$ ipython --no-banner

In [1]: import numpy as np

In [2]: np.set_printoptions(precision=1, suppress=True, linewidth=160, floatmode="fixed")

In [3]: def rd(a):
   ...:     return np.round(a, 1) + 0
   ...: 

In [4]: X = np.loadtxt("out14.csv", delimiter=",")

In [5]: X
Out[5]: 
array([[ -0.9,  -0.9,  -1.4,  -1.5,  -0.1],
       [  1.0,   0.7,  -0.9,   0.8,  -0.3],
       [  0.9,   0.6,  -0.2,   0.6,  -1.0],
       [  0.7,   1.6,  -0.8,  -0.4,   0.7],
       [  0.2,  -0.2,   0.3,  -2.4,  -1.4],
       [  0.0,   0.7,  -0.3,   0.5,  -0.5],
       [-13.0,   6.0,  -9.0,   0.0,   2.0],
       [  0.1,   1.3,   1.0,   1.0,  -0.3],
       [ -2.1,  -0.2,   1.1,   0.1,  -0.5],
       [  0.1,   0.3,  -0.7,   2.2,  -0.7],
       [ -0.2,   1.2,   0.1,   0.0,   0.0],
       [  0.0,  -1.2,   0.2,  -1.4,  -1.6],
       [ -0.9,  -1.3,   0.0,   0.3,  -0.4],
       [  0.7,  -0.1,   0.0,  -0.7,  -1.4],
       [  0.0,  -0.6,  -0.8,  -0.2,   0.5],
       [ -0.4,   1.5,   0.3,  -1.1,   0.7],
       [ -0.5,  -1.6,   1.5,  -0.6,  -0.9],
       [ -0.5,  -0.4,   1.1,  -0.5,  -1.4],
       [ -2.0,   0.7,   0.4,   0.4,   0.7],
       [ -0.8,   0.5,  -0.6,   1.3,  -0.8],
       [ -0.6,   2.1,  -0.1,  -1.1,   0.7],
       [  0.9,  -1.4,   0.2,   0.6,   3.1]])

In [6]: A2 = X / np.sqrt((X ** 2).mean(axis=1, keepdims=True))

In [7]: rd(A2[1])
Out[7]: array([ 1.3,  0.9, -1.2,  1.0, -0.4])

In [8]: rd(X - X.mean(axis=1, keepdims=True))
Out[8]: 
array([[  0.1,   0.1,  -0.4,  -0.5,   0.9],
       [  0.7,   0.4,  -1.2,   0.5,  -0.6],
       [  0.7,   0.4,  -0.4,   0.4,  -1.2],
       [  0.3,   1.2,  -1.2,  -0.8,   0.3],
       [  0.9,   0.5,   1.0,  -1.7,  -0.7],
       [ -0.1,   0.6,  -0.4,   0.4,  -0.6],
       [-10.2,   8.8,  -6.2,   2.8,   4.8],
       [ -0.5,   0.7,   0.4,   0.4,  -0.9],
       [ -1.8,   0.1,   1.4,   0.4,  -0.2],
       [ -0.1,   0.1,  -0.9,   2.0,  -0.9],
       [ -0.4,   1.0,  -0.1,  -0.2,  -0.2],
       [  0.8,  -0.4,   1.0,  -0.6,  -0.8],
       [ -0.4,  -0.8,   0.5,   0.8,   0.1],
       [  1.0,   0.2,   0.3,  -0.4,  -1.1],
       [  0.2,  -0.4,  -0.6,   0.0,   0.7],
       [ -0.6,   1.3,   0.1,  -1.3,   0.5],
       [ -0.1,  -1.2,   1.9,  -0.2,  -0.5],
       [ -0.2,  -0.1,   1.4,  -0.2,  -1.1],
       [ -2.0,   0.7,   0.4,   0.4,   0.7],
       [ -0.7,   0.6,  -0.5,   1.4,  -0.7],
       [ -0.8,   1.9,  -0.3,  -1.3,   0.5],
       [  0.2,  -2.1,  -0.5,  -0.1,   2.4]])

In [9]: cent = X[[4, 20]].astype(float)

In [10]: for _ in range(7):
    ...:     z = np.linalg.norm(X[:, None] - cent, axis=-1).argmin(axis=1)
    ...:     cent = np.array([X[z == j].mean(axis=0) for j in range(2)])
    ...: 

In [11]: z
Out[11]: array([0, 1, 1, 1, 0, 1, 1, 1, 0, 1, 1, 0, 0, 0, 1, 1, 0, 0, 1, 1, 1, 1])

In [12]: rd(cent[1] - cent[0])
Out[12]: array([-0.5,  1.8, -1.2,  1.2,  1.3])

In [13]: rd(cent)
Out[13]: 
array([[-0.5, -0.7,  0.4, -0.8, -1.0],
       [-1.0,  1.1, -0.8,  0.3,  0.3]])

In [14]: feats = np.array([[0, 3, 3], [0, 0, -1], [-1, -2, 0], [3, 3, 1], [-3, -1, -3]])

In [15]: feats[:, 0] = -3 * feats[:, 2]

In [16]: feats
Out[16]: 
array([[-9,  3,  3],
       [ 3,  0, -1],
       [ 0, -2,  0],
       [-3,  3,  1],
       [ 9, -1, -3]])

In [17]: U, sigma, VT = np.linalg.svd(feats)

In [18]: vecs = VT[:(sigma > 1e-8).sum()]

In [19]: rng = np.random.default_rng(17393)

In [20]: x0 = feats[2] + 2 * feats[1] + rng.integers(2) * np.eye(3)[2]

In [21]: x0
Out[21]: array([ 6.0, -2.0, -1.0])

In [22]: rd(vecs.T @ vecs)
Out[22]: 
array([[ 0.9,  0.0, -0.3],
       [ 0.0,  1.0,  0.0],
       [-0.3,  0.0,  0.1]])

In [23]: np.allclose(vecs.T @ vecs @ x0, x0)
Out[23]: False

In [24]: rd(np.linalg.norm(x0 - vecs.T @ vecs @ x0))
Out[24]: np.float64(0.9)

In [25]: rd(np.diag(vecs.T @ vecs))
Out[25]: array([0.9, 1.0, 0.1])

In [26]: np.linalg.matrix_rank(np.vstack([feats, x0]))
Out[26]: np.int64(3)

In [27]: np.linalg.cond(feats) > 100
Out[27]: np.True_

In [28]: rk = np.linalg.matrix_rank(feats)

In [29]: rk
Out[29]: np.int64(2)

In [30]: null = np.linalg.svd(feats)[2][rk:].T

In [31]: rd(feats @ null)
Out[31]: 
array([[0.0],
       [0.0],
       [0.0],
       [0.0],
       [0.0]])

In [32]: null.shape
Out[32]: (3, 1)

In [33]: np.allclose(feats @ null, 0)
Out[33]: True

In [34]: [int(np.linalg.matrix_rank(feats[:i])) for i in range(1, len(feats) + 1)]
Out[34]: [1, 2, 2, 2, 2]

In [35]: A2 = feats / np.linalg.norm(feats, axis=1, keepdims=True)

In [36]: gram = A2 @ A2.T

In [37]: (gram - 2 * np.eye(5)).round(6).argmax(axis=1)
Out[37]: array([3, 4, 4, 0, 1])

In [38]: (np.abs(gram) > 0.9).astype(int)
Out[38]: 
array([[1, 1, 0, 0, 1],
       [1, 1, 0, 0, 1],
       [0, 0, 1, 0, 0],
       [0, 0, 0, 1, 0],
       [1, 1, 0, 0, 1]])

In [39]: rd(gram[4])
Out[39]: array([-1.0,  1.0,  0.1, -0.8,  1.0])

In [40]: m1 = np.loadtxt("arr.csv", delimiter=",")

In [41]: m1
Out[41]: 
array([[-2.8, -0.3,  0.6,  0.0],
       [-0.2,  0.8,  0.5, -0.5],
       [-0.4, -0.7, -0.4,  0.5]])

In [42]: r0 = np.array([2, 1, 2])

In [43]: rd(np.correlate(m1[0], m1[1], "full"))
Out[43]: array([ 1.4, -1.2, -2.7,  0.6,  0.5, -0.1,  0.0])

In [44]: rd(np.polyval(r0, m1[0]))
Out[44]: array([14.9,  1.9,  3.3,  2.0])

In [45]: rd(np.cross(m1[0, :3], m1[1, :3]))
Out[45]: array([-0.6,  1.3, -2.3])

In [46]: rd(np.array([np.convolve(row, r0, "same") for row in m1]))
Out[46]: 
array([[-3.4, -4.7,  0.0,  1.2],
       [ 1.4,  1.4,  1.1,  0.5],
       [-1.8, -2.3, -0.8, -0.3]])

In [47]: A = np.load("w.npy")

In [48]: A
Out[48]: 
array([[3.0, 1.0, 1.0],
       [1.0, 3.0, 1.0],
       [1.0, 1.0, 3.0]])

In [49]: Q, vecs = np.linalg.qr(A[:, :2])[0], np.linalg.qr(A[:, 2:])[0]

In [50]: sigma = np.linalg.svd(Q.T @ vecs, compute_uv=False)

In [51]: rd(np.degrees(np.arccos(sigma.clip(0, 1))))
Out[51]: array([45.3])

In [52]: rd(sigma)
Out[52]: array([0.7])

In [53]: ev, vecs = np.linalg.eigh(A)

In [54]: np.unique(ev.round(6) + 0, return_counts=True)[1]
Out[54]: array([2, 1])

In [55]: rd(vecs.T @ A @ vecs)
Out[55]: 
array([[2.0, 0.0, 0.0],
       [0.0, 2.0, 0.0],
       [0.0, 0.0, 5.0]])

In [56]: rd(np.linalg.svd(A, compute_uv=False))
Out[56]: array([5.0, 2.0, 2.0])

In [57]: (ev > 1e-8).sum(), (ev < -1e-8).sum()
Out[57]: (np.int64(3), np.int64(0))

In [58]: rd(np.linalg.eigvalsh(A @ A))
Out[58]: array([ 4.0,  4.0, 25.0])

In [59]: rd(ev.sum()), np.trace(A)
Out[59]: (np.float64(9.0), np.float64(9.0))

In [60]: x0 = np.ones(3)

In [61]: for _ in range(3):
    ...:     x0 = A @ x0
    ...:     x0 /= np.linalg.norm(x0)
    ...:     print(round(x0 @ A @ x0, 1))
    ...: 
5.0
5.0
5.0

In [62]: rd(np.linalg.eigvalsh(A)[-1])
Out[62]: np.float64(5.0)

In [63]: M = np.load("case4.npy")

In [64]: M
Out[64]: 
array([[ 0,  3,  0,  0],
       [ 0,  2,  9,  0],
       [ 6,  0,  0,  4],
       [ 4,  2,  1,  2],
       [11,  1,  5,  7],
       [ 0,  1,  3,  0],
       [10,  4,  5,  4],
       [ 0,  4, 16,  2],
       [ 4,  0,  0,  4],
       [ 0,  1,  0,  0],
       [ 4,  6, 13,  2],
       [ 0,  3,  8,  1],
       [ 5,  0,  1,  5],
       [ 1,  3,  5,  1],
       [10,  4,  0,  2],
       [ 5,  5, 12,  3],
       [ 0,  0,  0,  2],
       [ 0,  0,  1,  2],
       [ 0,  0,  4,  2]])

In [65]: dist = np.linalg.norm(M[:, None] - M[None], axis=-1)

In [66]: rd(dist[15])
Out[66]: array([13.5,  7.2, 13.1, 11.5, 10.8, 11.4,  8.7,  6.6, 13.1, 13.9,  2.0,  7.0, 12.2,  8.5, 13.1,  0.0, 14.0, 13.1, 10.7])

In [67]: dist.mean(axis=1).argmax()
Out[67]: np.int64(7)

In [68]: dist.shape
Out[68]: (19, 19)

In [69]: np.unravel_index(dist.round(6).argmax(), dist.shape)
Out[69]: (np.int64(7), np.int64(14))

In [70]: x0 = np.array([-9, 7, 5, 8])

In [71]: y = M @ x0

In [72]: rd(np.linalg.pinv(M) @ M)
Out[72]: 
array([[1.0, 0.0, 0.0, 0.0],
       [0.0, 1.0, 0.0, 0.0],
       [0.0, 0.0, 1.0, 0.0],
       [0.0, 0.0, 0.0, 1.0]])

In [73]: rd(np.linalg.lstsq(M, y)[0])
Out[73]: array([-9.0,  7.0,  5.0,  8.0])

In [74]: y = y + 0.1 * rng.normal(size=19)

In [75]: rd(y)
Out[75]: array([ 21.1,  58.9, -21.9,  -0.9, -11.0,  22.0,  -5.0, 123.8,  -4.0,   7.0,  86.9,  68.8,   0.2,  45.0, -46.2,  74.0,  16.0,  21.0,  35.8])

In [76]: b, *_ = np.linalg.lstsq(M, y)

In [77]: [round(float(np.linalg.norm(np.linalg.solve(M.T @ M + lam * np.eye(4), M.T @ y))), 2) for lam in (0, 1, 10, 100)]
Out[77]: [14.82, 14.03, 10.63, 7.17]

In [78]: b.round()
Out[78]: array([-9.0,  7.0,  5.0,  8.0])

In [79]: z = rng.permutation(4)

In [80]: A2 = M[:, z] * rng.choice([-1, 1], 4)

In [81]: A2
Out[81]: 
array([[-3,  0,  0,  0],
       [-2,  9,  0,  0],
       [ 0,  0,  6,  4],
       [-2,  1,  4,  2],
       [-1,  5, 11,  7],
       [-1,  3,  0,  0],
       [-4,  5, 10,  4],
       [-4, 16,  0,  2],
       [ 0,  0,  4,  4],
       [-1,  0,  0,  0],
       [-6, 13,  4,  2],
       [-3,  8,  0,  1],
       [ 0,  1,  5,  5],
       [-3,  5,  1,  1],
       [-4,  0, 10,  2],
       [-5, 12,  5,  3],
       [ 0,  0,  0,  2],
       [ 0,  1,  0,  2],
       [ 0,  4,  0,  2]])

In [82]: U, _, VT = np.linalg.svd(M.T @ A2)

In [83]: z
Out[83]: array([1, 2, 0, 3])

In [84]: rd(U @ VT)
Out[84]: 
array([[ 0.0,  0.0,  1.0,  0.0],
       [-1.0,  0.0,  0.0,  0.0],
       [ 0.0,  1.0,  0.0,  0.0],
       [ 0.0,  0.0,  0.0,  1.0]])

In [85]: rd(np.linalg.lstsq(M, A2)[0])
Out[85]: 
array([[ 0.0,  0.0,  1.0,  0.0],
       [-1.0,  0.0,  0.0,  0.0],
       [ 0.0,  1.0,  0.0,  0.0],
       [ 0.0,  0.0,  0.0,  1.0]])

In [86]: Xc = A2 - A2.mean(axis=0)

In [87]: U, sigma, VT = np.linalg.svd(Xc, full_matrices=False)

In [88]: rd(np.abs(VT[-1]))
Out[88]: array([0.6, 0.2, 0.3, 0.7])

In [89]: np.abs(VT[0]).argmax()
Out[89]: np.int64(1)

In [90]: np.abs(U[:, 0]).argmax()
Out[90]: np.int64(7)

In [91]: rd(sigma)
Out[91]: array([22.2, 17.5,  7.0,  2.3])

In [92]: rd(sigma ** 2 / (sigma ** 2).sum())
Out[92]: array([0.6, 0.4, 0.1, 0.0])

In [93]: rd(VT[0] * np.sign(VT[0, np.abs(VT[0]).argmax()]))
Out[93]: array([-0.3,  1.0, -0.1, -0.1])

In [94]: (np.sign(U[:, 0]) == np.sign(U[0, 0])).astype(int)
Out[94]: array([1, 0, 1, 1, 1, 1, 0, 0, 1, 1, 0, 0, 1, 0, 1, 0, 1, 1, 1])

In [95]: z = rng.integers(0, 3, 6)

In [96]: J = np.array([[-5, 2, 5, -2, -3, -2],
    ...:     [0, 2, -2, 2, 0, -1],
    ...:     [-4, -3, 0, -1, 5, 0],
    ...:     [2, 4, -1, -3, -1, -1],
    ...:     [-3, -4, 1, 0, 5, 2],
    ...:     [-5, -5, 3, 0, -5, -5]]) * (z[:, None] == z)

In [97]: J
Out[97]: 
array([[-5,  0,  5, -2,  0, -2],
       [ 0,  2,  0,  0,  0,  0],
       [-4,  0,  0, -1,  0,  0],
       [ 2,  0, -1, -3,  0, -1],
       [ 0, -4,  0,  0,  5,  0],
       [-5,  0,  3,  0,  0, -5]])

In [98]: J @ J
Out[98]: 
array([[ 11,   0, -29,  11,   0,  22],
       [  0,   4,   0,   0,   0,   0],
       [ 18,   0, -19,  11,   0,   9],
       [ -7,   0,  10,   6,   0,   4],
       [  0, -28,   0,   0,  25,   0],
       [ 38,   0, -40,   7,   0,  35]])

In [99]: np.flatnonzero(np.linalg.matrix_power((J != 0) + (J.T != 0) + np.eye(6), 6)[3])
Out[99]: array([0, 2, 3, 5])

In [100]: (J != 0).astype(int)
Out[100]: 
array([[1, 0, 1, 1, 0, 1],
       [0, 1, 0, 0, 0, 0],
       [1, 0, 0, 1, 0, 0],
       [1, 0, 1, 1, 0, 1],
       [0, 1, 0, 0, 1, 0],
       [1, 0, 1, 0, 0, 1]])

In [101]: rd(np.linalg.det(J))
Out[101]: np.float64(3250.0)

In [102]: rd(np.linalg.norm(J, axis=0))
Out[102]: array([8.4, 4.5, 5.9, 3.7, 5.0, 5.5])

In [103]: rd(np.linalg.norm(J[0], 1)), rd(np.linalg.norm(J[0], np.inf))
Out[103]: (np.float64(14.0), np.float64(5.0))

In [104]: rd(np.linalg.norm(J, 2))
Out[104]: np.float64(10.9)

In [105]: J[0] @ J[2]
Out[105]: np.int64(22)

In [106]: rd(np.linalg.norm(J, 1)), rd(np.linalg.norm(J, np.inf))
Out[106]: (np.float64(16.0), np.float64(14.0))

In [107]: r0, g = J[1], J[5]

In [108]: r0 @ g
Out[108]: np.int64(0)

In [109]: pr = (r0 @ g) / (r0 @ r0) * r0

In [110]: np.outer(r0, g)
Out[110]: 
array([[  0,   0,   0,   0,   0,   0],
       [-10,   0,   6,   0,   0, -10],
       [  0,   0,   0,   0,   0,   0],
       [  0,   0,   0,   0,   0,   0],
       [  0,   0,   0,   0,   0,   0],
       [  0,   0,   0,   0,   0,   0]])

In [111]: (g - pr) @ r0
Out[111]: np.float64(0.0)

In [112]: rd(np.linalg.norm(r0 + g) ** 2 + np.linalg.norm(r0 - g) ** 2)
Out[112]: np.float64(126.0)

In [113]: np.linalg.matrix_rank(np.outer(r0, g))
Out[113]: np.int64(1)

In [114]: mat = np.load("run10.npy")

In [115]: mat
Out[115]: 
array([[-16, -14,  -6,  -2, -16],
       [  4,  -3,   7,   3,   8],
       [  2,  -8,   9,   4,   8],
       [ -4, -10,   4,   2,   0],
       [-34, -20, -21,  -8, -40],
       [ -2,  -5,   2,   1,   0],
       [ 34,  20,  21,   8,  40]])

In [116]: mat.sum(axis=0)
Out[116]: array([-16, -40,  16,   8,   0])

In [117]: np.count_nonzero(mat)
Out[117]: np.int64(33)

In [118]: mat.sum(axis=1)
Out[118]: array([ -54,   19,   15,   -8, -123,   -4,  123])

In [119]: np.diff(mat, axis=0)
Out[119]: 
array([[ 20,  11,  13,   5,  24],
       [ -2,  -5,   2,   1,   0],
       [ -6,  -2,  -5,  -2,  -8],
       [-30, -10, -25, -10, -40],
       [ 32,  15,  23,   9,  40],
       [ 36,  25,  19,   7,  40]])

In [120]: mat - mat[0]
Out[120]: 
array([[  0,   0,   0,   0,   0],
       [ 20,  11,  13,   5,  24],
       [ 18,   6,  15,   6,  24],
       [ 12,   4,  10,   4,  16],
       [-18,  -6, -15,  -6, -24],
       [ 14,   9,   8,   3,  16],
       [ 50,  34,  27,  10,  56]])

In [121]: rd(np.linalg.norm(mat))
Out[121]: np.float64(92.8)

In [122]: mat.shape
Out[122]: (7, 5)

In [123]: rd(np.linalg.svd(mat, compute_uv=False))
Out[123]: array([90.5, 20.7,  0.0,  0.0,  0.0])

In [124]: def softmax(z):
     ...:     e = np.exp(z - z.max(axis=-1, keepdims=True))
     ...:     return e / e.sum(axis=-1, keepdims=True)
     ...: 

In [125]: rd(softmax(mat[2] + -2))
Out[125]: array([0.0, 0.0, 0.7, 0.0, 0.3])

In [126]: S = mat @ mat.T / np.sqrt(5)

In [127]: rd(softmax(S))
Out[127]: 
array([[0.0, 0.0, 0.0, 0.0, 1.0, 0.0, 0.0],
       [0.0, 0.0, 0.0, 0.0, 0.0, 0.0, 1.0],
       [0.0, 0.0, 0.0, 0.0, 0.0, 0.0, 1.0],
       [0.0, 0.0, 0.0, 0.0, 1.0, 0.0, 0.0],
       [0.0, 0.0, 0.0, 0.0, 1.0, 0.0, 0.0],
       [0.0, 0.0, 0.0, 0.0, 1.0, 0.0, 0.0],
       [0.0, 0.0, 0.0, 0.0, 0.0, 0.0, 1.0]])
